>>> import numpy as np
>>> import numpy.linalg as la
>>> np.set_printoptions(suppress=True, linewidth=140)
>>> F = np.loadtxt("run8.csv", delimiter=",")
>>> print(F)
[[ 0. -1.  0. -2.]
 [ 4. -3. -2. -2.]
 [-8.  3.  4. -2.]
 [-4.  5.  2.  4.]]
>>> # null space of dimension 1
>>> print(np.einsum("ij,ji->", F, F))
9.0
>>> print(np.einsum("ii->", F))
5.0
>>> print(np.round(la.det(F.T), 1))
0.0
>>> print(np.kron(np.eye(2, dtype=int), F))
[[ 0. -1.  0. -2.  0. -0.  0. -0.]
 [ 4. -3. -2. -2.  0. -0. -0. -0.]
 [-8.  3.  4. -2. -0.  0.  0. -0.]
 [-4.  5.  2.  4. -0.  0.  0.  0.]
 [ 0. -0.  0. -0.  0. -1.  0. -2.]
 [ 0. -0. -0. -0.  4. -3. -2. -2.]
 [-0.  0.  0. -0. -8.  3.  4. -2.]
 [-0.  0.  0.  0. -4.  5.  2.  4.]]
>>> print(round(float(la.eigvals(F).sum().real), 1))
5.0
>>> print(round(float(la.det(F[::-1])), 1))
0.0
>>> left, sigma, Vh = la.svd(F)
>>> print(sigma.round(1) + 0)
[12.6  5.8  0.5  0. ]
>>> print(np.argmax(sigma[:-1] / (sigma[1:] + 1e-6)) + 1)
3
>>> B = left[:, :3] @ np.diag(sigma[:3]) @ Vh[:3]
>>> print(la.matrix_rank(B))
3
>>> print(B.round(1) + 0)
[[ 0. -1.  0. -2.]
 [ 4. -3. -2. -2.]
 [-8.  3.  4. -2.]
 [-4.  5.  2.  4.]]
>>> T = np.stack([F, -1 * F, F[::-1]])
>>> print(np.round(la.norm(T, axis=(1, 2)), 1))
[13.9 13.9 13.9]
>>> print((T @ F.T).shape)
(3, 4, 4)
>>> print(np.round(la.det(T), 1))
[0. 0. 0.]
>>> print(np.einsum("bij,cij->bc", T, T))
[[ 192. -192. -116.]
 [-192.  192.  116.]
 [-116.  116.  192.]]
